$ python3 -q
>>> import numpy as np
>>> np.set_printoptions(precision=2, suppress=True, linewidth=200, floatmode="fixed")
>>> F = np.load("sample16.npy")
>>> F
array([[-0.20, -1.50, -1.30,  1.00],
       [-0.90, -0.90,  1.10,  2.00],
       [-0.50,  0.10,  0.80,  0.00],
       [-0.79, -0.85,  1.08,  1.91]])
>>> x = np.array([-5, 5, 8, -4])
>>> target = F @ x
>>> c, lr = np.zeros(4), 1 / np.linalg.norm(F, 2) ** 2
>>> for i in range(150):
...     c -= lr * F.T @ (F @ c - target)
...     if i % 50 == 0: print(i, round(np.linalg.norm(F @ c - target), 2))
... 
0 15.1
50 0.96
100 0.55
>>> c
array([-3.64,  4.41,  8.57, -3.97])
>>> out = np.array([[-3, -9], [1, -8], [-1, 3], [1, -5]])
>>> np.linalg.matrix_rank(F @ out)
np.int64(2)
>>> np.einsum("ij->j", F)
array([-2.39, -3.15,  1.68,  4.91])
>>> np.einsum("ik,kj->ji", F, out)
array([[1.40, 2.70, 0.80, 2.35],
       [4.90, 8.60, 6.10, 7.60]])
>>> np.einsum("ik,kj->ij", F, out)
array([[1.40, 4.90],
       [2.70, 8.60],
       [0.80, 6.10],
       [2.35, 7.60]])
>>> np.linalg.matrix_rank(F, rtol=0.1)
np.int64(3)
>>> round(np.log10(np.linalg.cond(F)))
2
>>> vals, evecs = np.linalg.eig(F)
>>> np.sort(np.linalg.eigvals(F @ F))
array([0.02, 0.30, 0.77, 3.30])
>>> np.sort(np.linalg.eigvals(np.linalg.inv(F)))
array([-1.14,  0.55,  1.83,  8.15])
>>> round(float(np.prod(vals)), 2)
-0.11
>>> arr = np.loadtxt("m.csv", delimiter=",")
>>> arr
array([[-13.66,  13.88,  -7.03,  -3.27],
       [  2.17,  19.32,   5.13, -10.16],
       [-11.82,  14.87,  -7.14,  -1.61],
       [  0.99,  18.51,   4.72, -11.69],
       [-13.55,  14.00,  -9.15,  -1.85],
       [-10.46,  13.06,  -8.70,  -1.86],
       [ -2.50,  -3.47, -18.57,  -6.87],
       [ -3.14,  -3.69, -18.25,  -6.72],
       [-12.50,  14.52,  -6.62,  -2.80],
       [-12.82,  14.31,  -8.46,  -2.57],
       [ -3.28,  -4.18, -17.86,  -8.96]])
>>> out = np.c_[arr[:, :2] @ np.array([[1, 2], [-2, 1]]), np.array([5, 3, 3, 2, 2, 2, 5, 5, 3, 2, 0])]
>>> out
array([[-41.42, -13.44,   5.00],
       [-36.47,  23.66,   3.00],
       [-41.56,  -8.77,   3.00],
       [-36.03,  20.49,   2.00],
       [-41.55, -13.10,   2.00],
       [-36.58,  -7.86,   2.00],
       [  4.44,  -8.47,   5.00],
       [  4.24,  -9.97,   5.00],
       [-41.54, -10.48,   3.00],
       [-41.44, -11.33,   2.00],
       [  5.08, -10.74,   0.00]])
>>> np.linalg.matrix_rank(np.c_[arr, out])
np.int64(5)
>>> np.linalg.matrix_rank(out)
np.int64(3)
